$ ipython --no-banner

In [1]: import numpy as np

In [2]: np.set_printoptions(precision=2, suppress=True, linewidth=160, floatmode="fixed")

In [3]: def rd(a):
   ...:     return np.round(a, 2) + 0
   ...: 

In [4]: W0 = np.loadtxt("dump.csv", delimiter=",")

In [5]: W0
Out[5]: 
array([[-0.70,  0.90,  0.20,  0.10,  0.10, -0.30, -0.50, -2.00, 13.00, -2.10,  2.10,  1.00, -0.40,  1.30,  0.90],
       [-1.60,  0.10, -0.60,  0.10,  0.20, -0.50,  0.50,  0.40, -1.00,  1.90, -0.20, -0.50, -0.10, -0.40, -0.20],
       [-0.10, -0.80,  0.90, -0.80, -1.40,  0.60, -2.00, -0.40, -2.00, -1.00, -2.20, -1.20, -0.20, -0.10, -2.10],
       [ 0.10, -0.40, -0.40, -0.50,  0.10, -1.80, -0.20, -0.90, -4.00,  0.10, -0.50, -0.10, -0.40, -1.90, -0.20],
       [ 1.20,  0.30,  0.10,  0.40, -1.30, -0.40, -0.20,  0.80, -4.50,  0.30, -1.30, -0.60,  1.60, -0.70, -0.80],
       [ 0.60, -1.40, -0.30, -0.50, -1.90,  0.00, -0.50,  1.60, 10.00,  0.30,  0.00,  0.00,  1.40,  0.00, -1.20],
       [-1.60,  0.70,  1.10,  0.60, -1.20,  1.10,  0.50, -1.50, -6.00, -0.20, -0.10, -1.30,  1.40,  0.40,  1.60],
       [-0.80, -2.40,  0.40, -2.10,  1.20,  0.90,  2.70, -0.40,  5.00,  0.80,  1.20, -1.40, -0.10,  1.00,  0.80],
       [-0.10,  1.10, -2.60, -0.90,  0.40, -0.80, -0.10, -0.90,  3.50, -1.20, -0.20, -0.80, -1.30,  0.00,  0.10],
       [-1.50,  1.20, -0.20,  0.30,  1.60, -1.60,  0.10,  0.00,  1.50,  0.00,  0.00, -0.40, -0.80, -1.70,  0.40]])

In [6]: gram = W0.T @ W0

In [7]: rd(np.linalg.svd(W0, compute_uv=False) ** 2)
Out[7]: array([398.36,  38.83,  31.05,  23.83,  15.55,  10.44,   6.89,   5.29,   2.18,   0.55])

In [8]: np.linalg.matrix_rank(gram)
Out[8]: np.int64(10)

In [9]: rd(np.linalg.eigvalsh(gram)[::-1])
Out[9]: array([398.36,  38.83,  31.05,  23.83,  15.55,  10.44,   6.89,   5.29,   2.18,   0.55,   0.00,   0.00,   0.00,   0.00,   0.00])

In [10]: np.trace(gram), (W0 ** 2).sum()
Out[10]: (np.float64(532.97), np.float64(532.97))

In [11]: w1 = np.array([[2, -1, 2, -1, -2, -1],
    ...:     [2, -2, -2, 1, 2, -2],
    ...:     [2, -2, 1, 2, 0, -1],
    ...:     [-2, -2, 0, 0, 2, 0],
    ...:     [1, 0, -1, 0, -2, 1],
    ...:     [2, 1, 0, 1, -1, -1],
    ...:     [-2, 2, 1, -2, -2, 2],
    ...:     [1, -1, 0, 0, 2, 0],
    ...:     [-1, -2, 2, 1, 0, 0],
    ...:     [1, -2, 2, 2, 2, -1],
    ...:     [-1, 2, -2, -2, -1, -1],
    ...:     [2, -1, 2, -2, 0, 2],
    ...:     [2, -2, -1, 1, 0, 2],
    ...:     [1, 0, 0, 2, 1, -1],
    ...:     [-1, 1, -1, -1, 1, -2]])

In [12]: beta = np.array([6, 5, 9, -8, -8, 9])

In [13]: act = np.maximum(W0 @ w1 + beta, 0)

In [14]: (act > 0).mean(axis=0)
Out[14]: array([0.50, 0.80, 0.90, 0.20, 0.00, 1.00])

In [15]: C = np.array([[2, 1, 2], [0, 0, 0], [2, 1, 0], [0, 1, 0], [0, 1, 0], [1, 2, 1]])

In [16]: w1 @ C
Out[16]: 
array([[ 7, -1,  3],
       [-2, -1,  2],
       [ 5,  3,  3],
       [-4,  0, -4],
       [ 1,  0,  3],
       [ 3,  0,  3],
       [ 0, -1, -2],
       [ 2,  3,  2],
       [ 2,  2, -2],
       [ 5,  5,  1],
       [-7, -8, -3],
       [10,  6,  6],
       [ 4,  6,  6],
       [ 1,  2,  1],
       [-6, -6, -4]])

In [17]: A2 = np.array([[3, 2],
    ...:     [1, 0],
    ...:     [-2, 1],
    ...:     [-3, -3],
    ...:     [-1, 3],
    ...:     [0, 0],
    ...:     [1, 3],
    ...:     [2, -2],
    ...:     [1, -2],
    ...:     [-2, 0],
    ...:     [-1, 1],
    ...:     [-3, -3],
    ...:     [3, -2],
    ...:     [-2, -2],
    ...:     [0, 2]])

In [18]: np.vstack([W0, A2.T]).shape
Out[18]: (12, 15)

In [19]: rd(A2.T @ W0.T)
Out[19]: 
array([[  1.80,  -5.30,   3.50,  -0.70,   9.40,  20.70,  -7.60,   5.50,  11.00,  -1.60],
       [-25.60,   1.10,  -4.50,  14.80,   1.30, -33.20,  12.40,  12.80,   0.60,   5.00]])

In [20]: rd(W0 @ A2)
Out[20]: 
array([[  1.80, -25.60],
       [ -5.30,   1.10],
       [  3.50,  -4.50],
       [ -0.70,  14.80],
       [  9.40,   1.30],
       [ 20.70, -33.20],
       [ -7.60,  12.40],
       [  5.50,  12.80],
       [ 11.00,   0.60],
       [ -1.60,   5.00]])

In [21]: rd(np.einsum("ik,kj->ij", W0, A2))
Out[21]: 
array([[  1.80, -25.60],
       [ -5.30,   1.10],
       [  3.50,  -4.50],
       [ -0.70,  14.80],
       [  9.40,   1.30],
       [ 20.70, -33.20],
       [ -7.60,  12.40],
       [  5.50,  12.80],
       [ 11.00,   0.60],
       [ -1.60,   5.00]])

In [22]: np.linalg.matrix_rank(W0 @ A2)
Out[22]: np.int64(2)

In [23]: rd(np.einsum("ij,ij->i", W0, W0))
Out[23]: array([187.18,   8.75,  24.32,  24.76,  30.31, 112.57,  52.19,  51.36,  26.48,  15.05])

In [24]: A2 = W0 / np.sqrt((W0 ** 2).mean(axis=1, keepdims=True))

In [25]: rd(A2[9])
Out[25]: array([-1.50,  1.20, -0.20,  0.30,  1.60, -1.60,  0.10,  0.00,  1.50,  0.00,  0.00, -0.40, -0.80, -1.70,  0.40])

In [26]: rd(np.linalg.norm(W0, 1)), rd(np.linalg.norm(W0, np.inf))
Out[26]: (np.float64(50.5), np.float64(25.6))

In [27]: rd(np.linalg.norm(W0) ** 2 / np.linalg.norm(W0, 2) ** 2)
Out[27]: np.float64(1.34)

In [28]: rd(np.linalg.norm(W0, 2))
Out[28]: np.float64(19.96)

In [29]: rd(np.linalg.norm(W0, "nuc"))
Out[29]: np.float64(50.96)

In [30]: rd(np.linalg.norm(W0, axis=1))
Out[30]: array([13.68,  2.96,  4.93,  4.98,  5.51, 10.61,  7.22,  7.17,  5.15,  3.88])

In [31]: E = np.loadtxt("sample13.csv", delimiter=",")

In [32]: rd(E)
Out[32]: 
array([[-0.57, -0.33, -0.67, -0.30, -0.04,  0.12,  0.46, -0.62, -0.48,  0.03, -0.30,  0.22,  0.04],
       [-0.33,  0.67,  1.11, -0.41,  0.29,  0.50,  0.46,  0.12,  0.09, -0.08,  0.29, -1.69, -0.55],
       [-0.67,  1.11,  1.19,  0.07, -0.16,  0.91,  0.48,  0.63,  0.55, -0.65,  0.18,  1.03, -0.41],
       [-0.30, -0.41,  0.07,  0.36, -0.39, -0.53, -0.78,  0.99,  0.26, -0.38, -0.79, -0.13, -0.05],
       [-0.04,  0.29, -0.16, -0.39,  0.85, -0.61,  0.19, -0.02, -0.52, -1.20, -0.26, -0.34, -0.60],
       [ 0.12,  0.50,  0.91, -0.53, -0.61, -0.42,  0.66, -0.70,  0.94,  0.47,  0.10,  0.54,  0.49],
       [ 0.46,  0.46,  0.48, -0.78,  0.19,  0.66, -0.19, -1.31, -0.39, -0.26, -1.32,  0.18,  0.07],
       [-0.62,  0.12,  0.63,  0.99, -0.02, -0.70, -1.31,  0.02,  0.87, -0.27, -0.11, -0.32, -0.10],
       [-0.48,  0.09,  0.55,  0.26, -0.52,  0.94, -0.39,  0.87, -0.82,  1.18, -1.03, -0.52,  0.96],
       [ 0.03, -0.08, -0.65, -0.38, -1.20,  0.47, -0.26, -0.27,  1.18,  0.23,  0.60,  0.01,  0.18],
       [-0.30,  0.29,  0.18, -0.79, -0.26,  0.10, -1.32, -0.11, -1.03,  0.60,  1.78,  0.21, -0.65],
       [ 0.22, -1.69,  1.03, -0.13, -0.34,  0.54,  0.18, -0.32, -0.52,  0.01,  0.21,  0.14,  0.30],
       [ 0.04, -0.55, -0.41, -0.05, -0.60,  0.49,  0.07, -0.10,  0.96,  0.18, -0.65,  0.30, -1.23]])

In [33]: ev, vecs = np.linalg.eigh(E)

In [34]: x0 = np.array([3, -4, -5, -4, -3, -1, -2, 1, 0, 0, -3, -5, -5])

In [35]: rd(np.abs(E).sum(axis=1).max()), rd(np.abs(ev).max())
Out[35]: (np.float64(8.62), np.float64(3.0))

In [36]: C = np.array([[-2, 4, -2, -2, 2, 1, 3, -4],
    ...:     [-5, -4, 0, 1, -3, 4, 4, -1],
    ...:     [4, 2, -3, -2, 3, 0, -1, 1]])

In [37]: rng = np.random.default_rng(13343)

In [38]: M = rng.normal(size=(14, 3)) @ C + np.array([3, -1, -2, -1, 2, 2, 2, 0])

In [39]: rd(M)
Out[39]: 
array([[ -3.28, -11.16,   2.21,   3.64,  -5.59,   5.45,   4.01,   2.44],
       [  3.67,  -0.89,  -4.83,  -2.44,   3.28,   4.18,   3.53,  -0.09],
       [  4.69,  -5.01,  -0.53,   0.73,   0.12,   1.62,  -0.36,   3.71],
       [  4.09,  -5.91,  -0.52,   0.97,  -0.43,   2.27,   0.11,   3.84],
       [ 10.27,  -0.03,  -2.82,  -1.65,   4.55,  -1.01,  -3.16,   4.14],
       [ 10.05,   4.27,   1.29,  -0.67,   4.84,  -6.43,  -6.04,   2.18],
       [  6.19,   5.48,  -5.73,  -4.48,   7.03,   1.11,   2.12,  -2.27],
       [ -2.32,   0.84,  -6.60,  -3.76,   3.20,   7.77,   9.54,  -5.39],
       [ -2.89,  -4.67,   3.91,   2.87,  -3.29,   0.98,   2.40,  -0.80],
       [ -6.19,   0.86,  -2.28,  -1.60,   0.62,   5.67,   9.46,  -7.26],
       [ -1.89,   7.28,  -8.29,  -6.21,   6.76,   6.34,  10.37,  -9.14],
       [  5.45, -10.80,  -0.55,   2.17,  -2.22,   3.77,  -0.89,   7.59],
       [ 12.26,   2.33,   0.41,  -0.63,   4.87,  -5.82,  -7.12,   4.63],
       [  3.33,  -1.58,  -4.72,  -2.22,   2.85,   4.54,   3.73,   0.10]])

In [40]: A2 = M / np.linalg.norm(M, axis=1, keepdims=True)

In [41]: gram = A2 @ A2.T

In [42]: rd(gram[1])
Out[42]: array([-0.02,  1.00,  0.38,  0.36,  0.46, -0.03,  0.74,  0.74, -0.39,  0.37,  0.66,  0.23,  0.05,  0.99])

In [43]: (gram - 2 * np.eye(14)).round(6).argmax(axis=1)
Out[43]: array([ 8, 13,  3,  2, 12, 12,  1, 10,  0,  7,  7,  3,  5,  1])
